$ ipython --no-banner

In [1]: import numpy as np

In [2]: from numpy import linalg as LA

In [3]: np.set_printoptions(precision=3, suppress=True, linewidth=160, legacy="1.25")

In [4]: W0 = np.array([[0, 0, 0, 0, 0],
   ...:     [2, 0, 0, 0, 0],
   ...:     [0, 0, 2, 0, 0],
   ...:     [0, 0, 0, 0, 0],
   ...:     [0, 0, 0, 0, 1]])

In [5]: LA.matrix_rank(W0, rtol=0.1)
Out[5]: 3

In [6]: U, s, Vt = LA.svd(W0)

In [7]: print(s)
[2. 2. 1. 0. 0.]

In [8]: M2 = U[:, :3] @ np.diag(s[:3]) @ Vt[:3]

In [9]: M2
Out[9]: 
array([[0., 0., 0., 0., 0.],
       [2., 0., 0., 0., 0.],
       [0., 0., 2., 0., 0.],
       [0., 0., 0., 0., 0.],
       [0., 0., 0., 0., 1.]])

In [10]: LA.matrix_rank(M2)
Out[10]: 3

In [11]: round(LA.norm(W0 - M2) / LA.norm(W0), 3)
Out[11]: 0.0

In [12]: m1 = np.loadtxt("dump.csv", delimiter=",")

In [13]: print(m1)
[[0.022 0.052 0.083 0.068 0.037 0.022 0.037 0.068]
 [0.052 0.122 0.193 0.158 0.087 0.052 0.087 0.158]
 [0.083 0.193 0.302 0.247 0.138 0.083 0.138 0.247]
 [0.068 0.158 0.247 0.203 0.113 0.068 0.113 0.203]
 [0.037 0.087 0.138 0.113 0.062 0.037 0.062 0.113]
 [0.022 0.052 0.083 0.068 0.037 0.022 0.037 0.068]
 [0.037 0.087 0.138 0.113 0.062 0.037 0.062 0.113]
 [0.068 0.158 0.247 0.203 0.113 0.068 0.113 0.203]]

In [14]: M2 = m1 / LA.norm(m1, axis=1, keepdims=True)

In [15]: gram = M2 @ M2.T

In [16]: (np.abs(gram) > 0.9).astype(int)
Out[16]: 
array([[1, 1, 1, 1, 1, 1, 1, 1],
       [1, 1, 1, 1, 1, 1, 1, 1],
       [1, 1, 1, 1, 1, 1, 1, 1],
       [1, 1, 1, 1, 1, 1, 1, 1],
       [1, 1, 1, 1, 1, 1, 1, 1],
       [1, 1, 1, 1, 1, 1, 1, 1],
       [1, 1, 1, 1, 1, 1, 1, 1],
       [1, 1, 1, 1, 1, 1, 1, 1]])

In [17]: print(np.argwhere(np.triu(np.abs(gram) > 0.95, 1)))
[[0 1]
 [0 2]
 [0 3]
 [0 4]
 [0 5]
 [0 6]
 [0 7]
 [1 2]
 [1 3]
 [1 4]
 [1 5]
 [1 6]
 [1 7]
 [2 3]
 [2 4]
 [2 5]
 [2 6]
 [2 7]
 [3 4]
 [3 5]
 [3 6]
 [3 7]
 [4 5]
 [4 6]
 [4 7]
 [5 6]
 [5 7]
 [6 7]]

In [18]: np.degrees(np.arccos(np.clip(gram[4, 0], -1, 1)))
Out[18]: 0.0

In [19]: gram[4]
Out[19]: array([1., 1., 1., 1., 1., 1., 1., 1.])

In [20]: data = np.load("w.npy")

In [21]: print(data)
[[ 2  2 -1  2  2 -1 -2]
 [-2  2 -1  0  1  2  0]
 [-1 -2  0  2  1  2  0]
 [ 2  0  1  1  1  2  0]
 [ 0  1  0 -2 -1 -2  2]
 [ 2 -1 -1  0  1  1 -2]
 [ 2  1 -1 -2 -1  1  2]]

In [22]: x = np.array([3, 1, 0, 1, -1, -1, -2])

In [23]: target = data @ x

In [24]: beta, lr = np.zeros(7), 1 / LA.norm(data, 2) ** 2

In [25]: for i in range(20):
    ...:     beta -= lr * data.T @ (data @ beta - target)
    ...:     if i % 5 == 0: print(i, round(LA.norm(data @ beta - target), 3))
    ...: 
0 7.429
5 1.362
10 1.19
15 1.094

In [26]: print(round(LA.cond(data), 3))
10.102

In [27]: M2 = np.array([[1, 3], [1, 3], [3, 1], [1, 2], [0, 2], [0, 3], [3, 3]])

In [28]: LA.matrix_rank(data @ M2)
Out[28]: 2

In [29]: data @ M2
Out[29]: 
array([[-3, 10],
       [-3,  7],
       [-1,  3],
       [ 6, 17],
       [ 5, -3],
       [-8,  1],
       [ 4, 11]])

In [30]: np.einsum("ik,kj->ij", data, M2)
Out[30]: 
array([[-3, 10],
       [-3,  7],
       [-1,  3],
       [ 6, 17],
       [ 5, -3],
       [-8,  1],
       [ 4, 11]])

In [31]: print(LA.matrix_rank(np.vstack([data, M2.T])))
7

In [32]: np.round(np.abs(LA.eigvals(data)).max(), 3)
Out[32]: 3.561

In [33]: LA.matrix_power(data, 3)
Out[33]: 
array([[-27,  25,  -1,  -4,   7,  16,  16],
       [-10,  -4, -12, -18, -11,  -5,  -2],
       [ 29,  -2,  -6,  26,  16, -19, -24],
       [ 21,  25,  -1,  15,  22, -21, -20],
       [-15,   6,  -9, -26, -16,  16,  16],
       [-20,  19,  14,  22,  11, -18,   0],
       [-12,  41, -10,  -4,   9, -18, -12]])

In [34]: np.round(LA.det(data), 3)
Out[34]: -888.0

In [35]: print(np.trace(data))
7

In [36]: print(np.sort(np.abs(LA.eigvals(data))))
[1.748 1.748 2.165 3.253 3.253 3.561 3.561]

In [37]: F = np.load("data.npy")

In [38]: F
Out[38]: 
array([[-3.,  4., -1., -1.],
       [-4.,  7., -2., -2.],
       [-3.,  6., -1., -3.],
       [-1.,  2.,  1., -3.]])

In [39]: r = LA.matrix_rank(F)

In [40]: print(r)
3

In [41]: ns = LA.svd(F)[2][r:].T

In [42]: np.allclose(F @ ns, 0)
Out[42]: True

In [43]: LA.matrix_rank(F.T @ F), LA.matrix_rank(F @ F.T)
Out[43]: (3, 3)

In [44]: ns[:, 0] / ns[np.abs(ns[:, 0]).round(6).argmax(), 0]
Out[44]: array([0.333, 0.667, 1.   , 0.667])

In [45]: (F + F.T) / 2
Out[45]: 
array([[-3.,  0., -2., -1.],
       [ 0.,  7.,  2.,  0.],
       [-2.,  2., -1., -1.],
       [-1.,  0., -1., -3.]])

In [46]: LA.matrix_power(F, 3)
Out[46]: 
array([[ -9.,  16.,  -7.,  -1.],
       [-16.,  31., -14.,  -2.],
       [-15.,  30., -13.,  -3.],
       [ -7.,  14.,  -5.,  -3.]])

In [47]: print(round(float(np.abs(LA.eigvals(F)).max()), 3))
2.0

In [48]: np.allclose(F @ F.T, F.T @ F)
Out[48]: False

In [49]: (F - F.T) / 2
Out[49]: 
array([[ 0.,  4.,  1.,  0.],
       [-4.,  0., -4., -2.],
       [-1.,  4.,  0., -2.],
       [ 0.,  2.,  2.,  0.]])

In [50]: print(F @ F)
[[ -3.   8.  -5.   1.]
 [ -8.  17. -10.   2.]
 [ -9.  18. -11.   3.]
 [ -5.  10.  -7.   3.]]

In [51]: np.round(np.sort(np.abs(LA.eigvals(F))), 3) + 0
Out[51]: array([0., 1., 1., 2.])

In [52]: M = np.array([[-3, -2], [2, -2]])

In [53]: print(M)
[[-3 -2]
 [ 2 -2]]

In [54]: gram = M.T @ M

In [55]: np.allclose(gram, gram.T)
Out[55]: True

In [56]: print(np.diag(gram))
[13  8]

In [57]: LA.svd(M, compute_uv=False) ** 2
Out[57]: array([13.702,  7.298])

In [58]: LA.matrix_rank(gram)
Out[58]: 2

In [59]: x = np.array([-1, -1])

In [60]: target = M @ x

In [61]: beta, lr = np.zeros(2), 1 / LA.norm(M, 2) ** 2

In [62]: for i in range(6):
    ...:     beta -= lr * M.T @ (M @ beta - target)
    ...:     if i % 2 == 0: print(i, round(LA.norm(M @ beta - target), 3))
    ...: 
0 0.773
2 0.169
4 0.037

In [63]: np.round(LA.cond(M), 3)
Out[63]: 1.37
